$ python -q
>>> import numpy as np
>>> np.set_printoptions(suppress=True, linewidth=140)
>>> A = np.loadtxt("layer11.csv", delimiter=",")
>>> A
array([[-2.,  0.,  0.,  0.,  0.,  0.,  0.,  0.,  0.,  0.],
       [ 0., -3.,  0.,  0.,  0.,  0.,  0.,  0.,  0.,  0.],
       [ 1., -1., -4.,  0.,  0.,  0.,  0.,  0.,  0.,  0.],
       [-3., -2.,  4.,  4.,  0.,  0.,  0.,  0.,  0.,  0.],
       [ 5., -5., -4., -3.,  3.,  0.,  0.,  0.,  0.,  0.],
       [ 5., -3., -5.,  4.,  5., -1.,  0.,  0.,  0.,  0.],
       [ 3.,  5., -3.,  2.,  2., -5., -3.,  0.,  0.,  0.],
       [ 3.,  5.,  4., -1.,  0., -4., -2., -1.,  0.,  0.],
       [-2.,  3., -5.,  1., -4., -5.,  5.,  1.,  3.,  0.],
       [ 5.,  0.,  0.,  3.,  2.,  3.,  4., -1., -4., -2.]])
>>> # triangular, det is the product of the diagonal
>>> x = np.array([-1, 5, -4, 2, -2, 0, -1, 3, 5, -4])
>>> rhs = A @ x
>>> c, lr = np.zeros(10), 1 / np.linalg.norm(A, 2) ** 2
>>> for i in range(20):
...     c -= lr * A.T @ (A @ c - rhs)
...     if i % 5 == 0: print(i, round(np.linalg.norm(A @ c - rhs), 2))
... 
0 26.11
5 9.54
10 6.72
15 5.06
>>> c.round(2)
array([-2.03,  4.33, -4.11,  1.39, -1.55, -1.98,  0.17,  0.77,  1.38,  0.35])
>>> np.round(np.linalg.cond(A), 2)
np.float64(816.13)
>>> np.linalg.cond(A) > 100
np.True_
>>> round(np.log10(np.linalg.cond(A)))
3
>>> np.argsort(-np.linalg.norm(A, axis=0).round(6), kind="stable")[:3]
array([2, 0, 1])
>>> np.round(np.abs(np.linalg.svd(A)[2][-1]), 2) + 0
array([0.  , 0.  , 0.  , 0.01, 0.01, 0.09, 0.13, 0.1 , 0.42, 0.89])
>>> np.linalg.matrix_rank(A, rtol=0.1)
np.int64(6)
>>> [round(float(x), 2) for x in np.linalg.svd(A, compute_uv=False)[:3]]
[14.51, 12.63, 10.58]
>>> rng = np.random.default_rng(772653)
>>> labels = rng.permutation(10)
>>> labels
array([0, 1, 3, 7, 8, 6, 2, 5, 9, 4])
>>> other = A[labels][:, labels]
>>> np.diag(other)
array([-2., -3.,  4., -1.,  3., -3., -4., -1., -2.,  3.])
>>> round(float(np.linalg.det(other)), 2), np.round(np.linalg.det(A[labels]), 2)
(-5184.0, np.float64(-5184.0))
>>> np.round(np.sort(np.abs(np.linalg.eigvals(other))), 2)
array([1., 1., 2., 2., 3., 3., 3., 3., 4., 4.])
>>> other
array([[-2.,  0.,  0.,  0.,  0.,  0.,  0.,  0.,  0.,  0.],
       [ 0., -3.,  0.,  0.,  0.,  0.,  0.,  0.,  0.,  0.],
       [-3., -2.,  4.,  0.,  0.,  0.,  4.,  0.,  0.,  0.],
       [ 3.,  5., -1., -1.,  0., -2.,  4., -4.,  0.,  0.],
       [-2.,  3.,  1.,  1.,  3.,  5., -5., -5.,  0., -4.],
       [ 3.,  5.,  2.,  0.,  0., -3., -3., -5.,  0.,  2.],
       [ 1., -1.,  0.,  0.,  0.,  0., -4.,  0.,  0.,  0.],
       [ 5., -3.,  4.,  0.,  0.,  0., -5., -1.,  0.,  5.],
       [ 5.,  0.,  3., -1., -4.,  4.,  0.,  3., -2.,  2.],
       [ 5., -5., -3.,  0.,  0.,  0., -4.,  0.,  0.,  3.]])
>>> theta = np.deg2rad(120)
>>> mat = np.eye(9)
>>> mat[np.ix_([8, 4], [8, 4])] = [[np.cos(theta), -np.sin(theta)], [np.sin(theta), np.cos(theta)]]
>>> mat.round(2)
array([[ 1.  ,  0.  ,  0.  ,  0.  ,  0.  ,  0.  ,  0.  ,  0.  ,  0.  ],
       [ 0.  ,  1.  ,  0.  ,  0.  ,  0.  ,  0.  ,  0.  ,  0.  ,  0.  ],
       [ 0.  ,  0.  ,  1.  ,  0.  ,  0.  ,  0.  ,  0.  ,  0.  ,  0.  ],
       [ 0.  ,  0.  ,  0.  ,  1.  ,  0.  ,  0.  ,  0.  ,  0.  ,  0.  ],
       [ 0.  ,  0.  ,  0.  ,  0.  , -0.5 ,  0.  ,  0.  ,  0.  ,  0.87],
       [ 0.  ,  0.  ,  0.  ,  0.  ,  0.  ,  1.  ,  0.  ,  0.  ,  0.  ],
       [ 0.  ,  0.  ,  0.  ,  0.  ,  0.  ,  0.  ,  1.  ,  0.  ,  0.  ],
       [ 0.  ,  0.  ,  0.  ,  0.  ,  0.  ,  0.  ,  0.  ,  1.  ,  0.  ],
       [ 0.  ,  0.  ,  0.  ,  0.  , -0.87,  0.  ,  0.  ,  0.  , -0.5 ]])
>>> other = np.linalg.inv(mat)
>>> np.allclose(other, mat.T)
True
>>> (np.abs(other) > 1e-9).astype(int)
array([[1, 0, 0, 0, 0, 0, 0, 0, 0],
       [0, 1, 0, 0, 0, 0, 0, 0, 0],
       [0, 0, 1, 0, 0, 0, 0, 0, 0],
       [0, 0, 0, 1, 0, 0, 0, 0, 0],
       [0, 0, 0, 0, 1, 0, 0, 0, 1],
       [0, 0, 0, 0, 0, 1, 0, 0, 0],
       [0, 0, 0, 0, 0, 0, 1, 0, 0],
       [0, 0, 0, 0, 0, 0, 0, 1, 0],
       [0, 0, 0, 0, 1, 0, 0, 0, 1]])
>>> np.round(np.linalg.det(mat) * other, 2)
array([[ 1.  ,  0.  ,  0.  ,  0.  ,  0.  ,  0.  ,  0.  ,  0.  ,  0.  ],
       [ 0.  ,  1.  ,  0.  ,  0.  ,  0.  ,  0.  ,  0.  ,  0.  ,  0.  ],
       [ 0.  ,  0.  ,  1.  ,  0.  ,  0.  ,  0.  ,  0.  ,  0.  ,  0.  ],
       [ 0.  ,  0.  ,  0.  ,  1.  ,  0.  ,  0.  ,  0.  ,  0.  ,  0.  ],
       [-0.  , -0.  , -0.  , -0.  , -0.5 , -0.  , -0.  , -0.  , -0.87],
       [ 0.  ,  0.  ,  0.  ,  0.  ,  0.  ,  1.  ,  0.  ,  0.  ,  0.  ],
       [ 0.  ,  0.  ,  0.  ,  0.  ,  0.  ,  0.  ,  1.  ,  0.  ,  0.  ],
       [ 0.  ,  0.  ,  0.  ,  0.  ,  0.  ,  0.  ,  0.  ,  1.  ,  0.  ],
       [ 0.  ,  0.  ,  0.  ,  0.  ,  0.87,  0.  ,  0.  ,  0.  , -0.5 ]])
>>> np.round(np.linalg.inv(other), 2)
array([[ 1.  ,  0.  ,  0.  ,  0.  ,  0.  ,  0.  ,  0.  ,  0.  ,  0.  ],
       [ 0.  ,  1.  ,  0.  ,  0.  ,  0.  ,  0.  ,  0.  ,  0.  ,  0.  ],
       [ 0.  ,  0.  ,  1.  ,  0.  ,  0.  ,  0.  ,  0.  ,  0.  ,  0.  ],
       [ 0.  ,  0.  ,  0.  ,  1.  ,  0.  ,  0.  ,  0.  ,  0.  ,  0.  ],
       [ 0.  ,  0.  ,  0.  ,  0.  , -0.5 ,  0.  ,  0.  ,  0.  ,  0.87],
       [ 0.  ,  0.  ,  0.  ,  0.  ,  0.  ,  1.  ,  0.  ,  0.  ,  0.  ],
       [ 0.  ,  0.  ,  0.  ,  0.  ,  0.  ,  0.  ,  1.  ,  0.  ,  0.  ],
       [ 0.  ,  0.  ,  0.  ,  0.  ,  0.  ,  0.  ,  0.  ,  1.  ,  0.  ],
       [-0.  , -0.  , -0.  , -0.  , -0.87, -0.  , -0.  , -0.  , -0.5 ]])
>>> round(float(np.linalg.det(mat) * np.linalg.det(other)), 2)
1.0
>>> data = np.eye(6, dtype=int)[rng.permutation(6)]
>>> data
array([[0, 0, 0, 0, 0, 1],
       [0, 1, 0, 0, 0, 0],
       [0, 0, 1, 0, 0, 0],
       [0, 0, 0, 1, 0, 0],
       [1, 0, 0, 0, 0, 0],
       [0, 0, 0, 0, 1, 0]])
>>> # orthonormal columns
>>> data.T @ data
array([[1, 0, 0, 0, 0, 0],
       [0, 1, 0, 0, 0, 0],
       [0, 0, 1, 0, 0, 0],
       [0, 0, 0, 1, 0, 0],
       [0, 0, 0, 0, 1, 0],
       [0, 0, 0, 0, 0, 1]])
>>> data[:, 4] @ data[:, 1]
np.int64(0)
>>> x = np.array([4, -3, 5, -2, -3, -4])
>>> [p for p in range(1, 25) if np.allclose(np.linalg.matrix_power(data, p), np.eye(6))]
[3, 6, 9, 12, 15, 18, 21, 24]
>>> np.round(np.sort(np.abs(np.degrees(np.angle(np.linalg.eigvals(data))))), 2)
array([  0.,   0.,   0.,   0., 120., 120.])
>>> data.T @ (data @ x)
array([ 4, -3,  5, -2, -3, -4])
>>> np.round(np.sort(np.abs(np.linalg.eigvals(data)))[::-1], 2)
array([1., 1., 1., 1., 1., 1.])
>>> data.sum(axis=1)
array([1, 1, 1, 1, 1, 1])
>>> p = np.eye(6)[2]
>>> for _ in range(5):
...     p = p @ data
...     print(p.round(2))
... 
[0. 0. 1. 0. 0. 0.]
[0. 0. 1. 0. 0. 0.]
[0. 0. 1. 0. 0. 0.]
[0. 0. 1. 0. 0. 0.]
[0. 0. 1. 0. 0. 0.]
>>> round(float(np.linalg.det(data)), 2)
1.0
>>> np.flatnonzero(np.linalg.matrix_power((data != 0) + (data.T != 0) + np.eye(6), 6)[1])
array([1])
>>> np.round(np.sort(np.linalg.eigvals(data).real), 2)
array([-0.5, -0.5,  1. ,  1. ,  1. ,  1. ])
